$ ipython --no-banner

In [1]: import numpy as np

In [2]: from numpy import linalg as LA

In [3]: np.set_printoptions(suppress=True, linewidth=200)

In [4]: X = np.load("dump.npy")

In [5]: X.round(3)
Out[5]: 
array([[  0.371,  -3.895,  17.748,   8.349],
       [ -2.273,   5.863,  18.768,   2.867],
       [ -3.561,  14.395,  -7.485, -11.138],
       [ -4.682,  16.829,   5.014,  -8.35 ],
       [  3.371, -13.833,   8.532,  11.158],
       [  4.666, -16.425,  -7.441,   7.286],
       [  0.833,  -0.435, -18.996,  -6.186],
       [ -1.117,   1.483,  19.11 ,   5.599],
       [  4.481, -15.25 , -10.86 ,   5.423],
       [  1.367,  -2.417, -19.15 ,  -5.055],
       [ -4.678,  16.859,   4.691,  -8.478],
       [  3.113,  -9.191, -17.482,  -0.443],
       [  2.603,  -7.152, -18.39 ,  -1.969],
       [  4.508, -16.806,  -0.567,   9.845],
       [  4.683, -16.82 ,  -5.098,   8.316],
       [  2.378, -10.715,  12.808,  10.747],
       [ -0.558,   4.555, -17.444,  -8.641],
       [  2.789, -12.036,  11.239,  11.003],
       [  0.692,   0.078, -18.913,  -6.465],
       [ -0.231,  -1.752,  18.523,   7.332],
       [ -3.872,  15.282,  -5.518, -11.001],
       [  1.896,  -4.414, -19.034,  -3.823],
       [  2.66 ,  -7.378, -18.309,  -1.807],
       [  2.324,  -6.06 , -18.719,  -2.733],
       [  1.104,  -6.451,  16.387,   9.414],
       [  3.274, -13.539,   9.034,  11.152]])

In [6]: basis = X[[1, 11]].astype(float)

In [7]: for _ in range(5):
   ...:     labels = LA.norm(X[:, None] - basis, axis=-1).argmin(axis=1)
   ...:     basis = np.array([X[labels == j].mean(axis=0) for j in range(2)])
   ...: 

In [8]: labels
Out[8]: array([0, 0, 1, 0, 0, 1, 1, 0, 1, 1, 0, 1, 1, 0, 1, 0, 1, 0, 1, 0, 1, 1, 1, 1, 0, 0])

In [9]: np.bincount(labels)
Out[9]: array([12, 14])
